% ipython --no-banner

In [1]: import numpy as np

In [2]: np.set_printoptions(precision=1, suppress=True, linewidth=100, sign=" ")

In [3]: mat = np.load("data.npy")

In [4]: print(mat)
[[ 2  0 -1]
 [ 0  2  1]
 [-1  1  1]]

In [5]: print(np.unique(mat.round(6), axis=0).shape)
(3, 3)

In [6]: print(np.abs(np.diag(np.linalg.qr(mat)[1])) > 1e-9)
[ True  True False]

In [7]: out = mat / np.linalg.norm(mat, axis=1, keepdims=True)

In [8]: gram = out @ out.T

In [9]: print((np.abs(gram) > 0.9).astype(int))
[[ 1  0  0]
 [ 0  1  0]
 [ 0  0  1]]

In [10]: print(round(float(np.degrees(np.arccos(np.clip(gram[2, 0], -1, 1)))), 1))
140.8

In [11]: print(gram[2])
[-0.8  0.8  1. ]

In [12]: data = np.loadtxt("case0.csv", delimiter=",")

In [13]: print(data.round(1) + 0)
[[-0.8 -0.1  0.3 -0.3  0. ]
 [-0.3 -0.2 -0.5  0.3  0.7]
 [-0.3  0.2 -0.3  0.6 -0.6]
 [ 0.   0.1 -0.7 -0.7 -0.2]
 [-0.3 -0.3 -0.2  0.  -0.2]
 [ 0.2 -0.9 -0.1  0.  -0.2]]

In [14]: print(round(data[:, 3] @ data[:, 0], 1))
-0.0

In [15]: print(np.linalg.svd(data, compute_uv=False))
[ 1.  1.  1.  1.  1.]

In [16]: print(np.round(np.linalg.pinv(data), 1) + 0)
[[-0.8 -0.3 -0.3  0.  -0.3  0.2]
 [-0.1 -0.2  0.2  0.1 -0.3 -0.9]
 [ 0.3 -0.5 -0.3 -0.7 -0.2 -0.1]
 [-0.3  0.3  0.6 -0.7  0.   0. ]
 [ 0.   0.7 -0.6 -0.2 -0.2 -0.2]]

In [17]: print(np.round(data.T @ data, 1) + 0)
[[ 1.  0.  0.  0.  0.]
 [ 0.  1.  0.  0.  0.]
 [ 0.  0.  1.  0.  0.]
 [ 0.  0.  0.  1.  0.]
 [ 0.  0.  0.  0.  1.]]

In [18]: blk = np.stack([data, 4 * data, data[::-1]])

In [19]: print(np.einsum("bij,cij->bc", blk, blk))
[[  5.   20.    0.1]
 [ 20.   80.    0.2]
 [  0.1   0.2   5. ]]

In [20]: print((blk @ data.T).shape)
(3, 6, 6)

In [21]: print(blk.shape)
(3, 6, 5)

In [22]: out = data / np.linalg.norm(data, axis=1, keepdims=True)

In [23]: gram = out @ out.T

In [24]: print((np.abs(gram) > 0.9).astype(int))
[[ 1  0  0  0  0  0]
 [ 0  1  0  0  0  0]
 [ 0  0  1  0  0  0]
 [ 0  0  0  1  0  0]
 [ 0  0  0  0  1  0]
 [ 0  0  0  0  0  1]]

In [25]: print(gram[3].round(1) + 0)
[ 0.   0.   0.   1.   0.2  0. ]

In [26]: print((gram - 2 * np.eye(6)).round(6).argmax(axis=1))
[ 4  4  4  4  5  4]

In [27]: print(round(float(np.degrees(np.arccos(np.clip(gram[3, 0], -1, 1)))), 1))
91.7

In [28]: print(gram.round(1) + 0)
[[ 1.  -0.1 -0.1  0.   0.5 -0.1]
 [-0.1  1.   0.   0.   0.3 -0.1]
 [-0.1  0.   1.   0.   0.4 -0.1]
 [ 0.   0.   0.   1.   0.2  0. ]
 [ 0.5  0.3  0.4  0.2  1.   0.5]
 [-0.1 -0.1 -0.1  0.   0.5  1. ]]

In [29]: U, sig, VT = np.linalg.svd(data, full_matrices=False)

In [30]: print(sig)
[ 1.  1.  1.  1.  1.]

In [31]: print(round(np.sqrt((sig ** 2).sum()), 1), round(float(np.linalg.norm(data)), 1))
2.2 2.2

In [32]: print((sig > 1e-8).sum())
5

In [33]: print(np.round(VT @ VT.T, 1) + 0)
[[ 1.  0.  0.  0.  0.]
 [ 0.  1.  0.  0.  0.]
 [ 0.  0.  1.  0.  0.]
 [ 0.  0.  0.  1.  0.]
 [ 0.  0.  0.  0.  1.]]

In [34]: print(sig / sig[0])
[ 1.  1.  1.  1.  1.]

In [35]: F = np.loadtxt("m.csv", delimiter=",")

In [36]: print(F.round(1) + 0)
[[ 0.  -0.2  0.2 -1. ]
 [-0.2  1.   0.  -0.2]
 [ 0.2  0.   1.   0.2]
 [-1.  -0.2  0.2  0. ]]

In [37]: # orthonormal columns

In [38]: print(np.round(F.T @ F, 1) + 0)
[[ 1.  0.  0.  0.]
 [ 0.  1.  0.  0.]
 [ 0.  0.  1.  0.]
 [ 0.  0.  0.  1.]]

In [39]: print(np.linalg.svd(F, compute_uv=False))
[ 1.  1.  1.  1.]

In [40]: print(np.round(F @ F.T, 1) + 0)
[[ 1.  0.  0.  0.]
 [ 0.  1.  0.  0.]
 [ 0.  0.  1.  0.]
 [ 0.  0.  0.  1.]]

In [41]: x = np.array([3, 3, 1, 1])

In [42]: print(round(np.linalg.det(F), 1))
-1.0

In [43]: print(4 - np.linalg.matrix_rank(F - np.eye(4), tol=1e-8))
3

In [44]: print(np.sort(np.abs(np.degrees(np.angle(np.linalg.eigvals(F))))))
[   0.    0.    0.  180.]

In [45]: x = np.array([2, 1, 0, 0])

In [46]: target = F @ x

In [47]: print(target)
[-0.1  0.6  0.4 -2.1]

In [48]: print(np.round(np.linalg.solve(F, target + F[:, 0]), 1) + 0)
[ 3.  1.  0.  0.]

In [49]: print(np.round(np.linalg.solve(F.T, F[2]), 1) + 0)
[ 0.  0.  1.  0.]

In [50]: print(np.round(np.linalg.solve(F, 4 * target), 1) + 0)
[ 8.  4.  0.  0.]

In [51]: print(np.linalg.solve(F, F[:, 1]))
[-0.  1.  0. -0.]

In [52]: x = np.array([2, 0, 2, 1, 2])

In [53]: target = data @ x

In [54]: print(np.linalg.lstsq(data, target)[0])
[ 2.  0.  2.  1.  2.]

In [55]: print(target.round(1) + 0)
[-1.3  0.  -1.8 -2.5 -1.3  0. ]

In [56]: rng = np.random.default_rng(7888)

In [57]: target = target + 0.1 * rng.normal(size=6)

In [58]: print(target)
[-1.3  0.1 -1.7 -2.3 -1.2  0.2]

In [59]: coef, *_ = np.linalg.lstsq(data, target)

In [60]: print(coef)
[ 2.  -0.2  1.8  0.9  1.9]

In [61]: print(round(float(np.linalg.norm(target - data @ coef)), 1))
0.0

In [62]: print([round(float(np.linalg.norm(np.linalg.solve(data.T @ data + lam * np.eye(5), data.T @ target))), 2) for lam in (0, 1, 10, 100)])
[3.4, 1.7, 0.31, 0.03]

In [63]: vals, evecs = np.linalg.eigh(F)

In [64]: print(np.round(vals.sum(), 1), np.trace(F))
2.0 2.0

In [65]: print(np.round(evecs.T @ evecs, 1) + 0)
[[ 1.  0.  0.  0.]
 [ 0.  1.  0.  0.]
 [ 0.  0.  1.  0.]
 [ 0.  0.  0.  1.]]

In [66]: print((vals > 1e-8).sum(), (vals < -1e-8).sum())
3 1

In [67]: print(np.unique(vals.round(6) + 0, return_counts=True)[1])
[ 1  3]

In [68]: X = np.load("dump.npy")

In [69]: print(X)
[[  3   4   5   6   7   8]
 [  9  10  11  12  13  14]
 [ 15  16  17  18  19  20]
 [ 21  22  23  24  25  26]
 [ 27  28  29  30  31  32]
 [ 33  34  35  36  37  38]
 [ 39  40  41  42  43  44]]

In [70]: U, sig, VT = np.linalg.svd(X)

In [71]: print(sig.round(1) + 0)
[ 171.3    5.     0.     0.     0.     0. ]

In [72]: print(np.argmax(sig[:-1] / (sig[1:] + 1e-6)) + 1)
2

In [73]: out = U[:, :2] @ np.diag(sig[:2]) @ VT[:2]

In [74]: print(out)
[[  3.   4.   5.   6.   7.   8.]
 [  9.  10.  11.  12.  13.  14.]
 [ 15.  16.  17.  18.  19.  20.]
 [ 21.  22.  23.  24.  25.  26.]
 [ 27.  28.  29.  30.  31.  32.]
 [ 33.  34.  35.  36.  37.  38.]
 [ 39.  40.  41.  42.  43.  44.]]

In [75]: print(np.round(np.linalg.norm(X - out, 2), 1), round(float(sig[2]), 1))
0.0 0.0

In [76]: print(round(float(np.linalg.norm(X - out) / np.linalg.norm(X)), 1))
0.0

In [77]: print(np.linalg.matrix_rank(out))
2

In [78]: feats = np.loadtxt("test14.csv", delimiter=",")

In [79]: print(feats)
[[ 0.3  0.8  0.3  0.4]
 [ 1.   0.6  0.2 -0.7]
 [ 0.9 -0.7 -0.2 -0.8]
 [-1.   1.   0.4  1. ]
 [-0.8  0.7  0.2  0.7]
 [ 1.  -0.9 -0.3 -0.9]
 [ 0.7 -0.9 -0.3 -0.8]
 [ 0.4  0.5  0.1  0.1]
 [-1.   0.8  0.3  0.9]
 [-0.9  0.7  0.2  0.8]
 [ 0.1  0.8  0.3  0.5]
 [ 1.  -1.  -0.5 -1. ]
 [-1.   1.   0.5  1. ]
 [-0.4 -0.1  0.   0.1]
 [ 0.2  0.9  0.4  0.7]
 [-0.2  0.9  0.3  0.7]
 [ 0.7 -0.6 -0.1 -0.6]
 [-1.   0.6  0.1  0.9]
 [-0.9  0.4  0.1  0.7]
 [-1.   0.8  0.2  0.9]
 [ 0.9 -0.8 -0.3 -0.9]
 [-1.   0.6  0.2  0.8]
 [ 0.8 -0.6 -0.1 -0.7]
 [-1.   1.   0.5  1. ]
 [-0.9  0.7  0.2  0.8]
 [ 0.6 -1.  -0.4 -0.9]
 [-1.   0.8  0.2  1. ]
 [-1.   1.   0.7  1. ]
 [-0.8  0.8  0.3  0.8]]

In [80]: cen = feats - feats.mean(axis=0)

In [81]: U, sig, VT = np.linalg.svd(cen, full_matrices=False)

In [82]: print(round(float((sig ** 2).sum() ** 2 / (sig ** 4).sum()), 1))
1.2

In [83]: print(np.round(sig ** 2 / (sig ** 2).sum(), 1) + 0)
[ 0.9  0.1  0.   0. ]

In [84]: print(VT[0] * np.sign(VT[0, np.abs(VT[0]).argmax()]))
[ 0.6 -0.5 -0.2 -0.6]

In [85]: print(np.linalg.matrix_rank(cen))
4

In [86]: print(np.abs(U[:, 0]).argmax())
11

In [87]: print(np.round(cen.mean(axis=0), 1) + 0)
[ 0.  0.  0.  0.]
